% python3 -q
>>> import numpy as np
>>> np.set_printoptions(suppress=True, linewidth=120)
>>> K = np.loadtxt("m.csv", delimiter=",")
>>> K.round(1)
array([[-3.2,  3.4,  1.3, -1.4],
       [-3.8, -2.9, -0.3,  1.3],
       [-0.5, -0.8, -3.2, -3.8],
       [-0.5,  2.1, -3.6,  2.6]])
>>> f = np.array([1, -2, 3])
>>> np.round(np.polyval(f, K[0]), 1)
array([19.2,  7.5,  2.1,  7.9])
>>> np.round(np.convolve(K[0], f), 1)
array([ -3.2,   9.7, -14.8,   6. ,   6.9,  -4.3])
>>> mat = np.loadtxt("a.csv", delimiter=",")
>>> mat
array([[ 0.5, -5. ,  1. , -3.9],
       [ 1.1, -5.7,  0.7, -4.4],
       [ 0.6, -4.7,  1. , -3.9],
       [ 1. , -5.3,  1.3, -4.6],
       [ 1.4, -4.5,  1.2, -4. ],
       [ 0.9, -4.6,  1.2, -4.4],
       [ 0.8, -5. ,  0.8, -4.5],
       [ 0.9, -5. ,  1.4, -3.9],
       [ 0.9, -5.1,  0.9, -4.2],
       [ 0.8, -5. ,  0.8, -4.2],
       [ 1. , -4.5,  0.9, -4.1],
       [ 0.9, -4.6,  1.4, -4. ],
       [ 0.9, -0.4,  4.5,  4.2],
       [ 0.8, -1.1,  5.1,  4.1],
       [ 0.6, -1. ,  4.6,  3.1],
       [ 1.3, -0.9,  5.1,  3.7],
       [ 1. , -0.9,  5.6,  3.5],
       [ 0.9, -1.5,  5.2,  4.2],
       [ 0.9, -1. ,  4.8,  3.6],
       [ 1.1, -0.7,  5. ,  4.2],
       [ 1. , -1.5,  5.1,  4.1],
       [ 1. , -1.1,  4.9,  4.5],
       [ 1. , -1.2,  4.7,  4.2],
       [ 0.9, -0.9,  5.4,  4. ]])
>>> Xs = mat - mat.mean(axis=0)
>>> vecs = np.linalg.svd(Xs)[2][:2]
>>> M2 = Xs - Xs @ vecs.T @ vecs
>>> np.round(M2.std(axis=0), 1) + 0
array([0.2, 0. , 0.2, 0.1])
>>> print(np.linalg.norm(M2, axis=1).round(6).argmax())
16
>>> G = np.cov(mat, rowvar=False)
>>> print(np.round(np.corrcoef(mat.T), 1))
[[1.  0.1 0.2 0.1]
 [0.1 1.  1.  1. ]
 [0.2 1.  1.  1. ]
 [0.1 1.  1.  1. ]]
>>> G.round(1) + 0
array([[ 0. ,  0.1,  0.1,  0.1],
       [ 0.1,  4.1,  4. ,  8.3],
       [ 0.1,  4. ,  4.1,  8.4],
       [ 0.1,  8.3,  8.4, 17.3]])
>>> print(np.round(mat.std(axis=0), 1))
[0.2 2.  2.  4.1]
>>> np.round(np.linalg.eigvalsh(G)[::-1], 1) + 0
array([25.4,  0.1,  0.1,  0. ])
>>> np.round(np.polyfit(mat[:, 3], mat[:, 2], 1), 1)
array([0.5, 3.1])
>>> G.shape
(4, 4)
>>> z = mat[:, 0] > np.median(mat[:, 0])
>>> f = mat[z].mean(axis=0) - mat[~z].mean(axis=0)
>>> ((mat - mat.mean(axis=0)) @ f > 0).astype(int)
array([0, 0, 0, 0, 0, 0, 0, 0, 0, 0, 0, 0, 1, 1, 1, 1, 1, 1, 1, 1, 1, 1, 1, 1])
>>> f.round(1)
array([0.3, 0.6, 0.7, 1.4])
>>> z.astype(int)
array([0, 1, 0, 1, 1, 0, 0, 0, 0, 0, 1, 0, 0, 0, 0, 1, 1, 0, 0, 1, 1, 1, 1, 0])
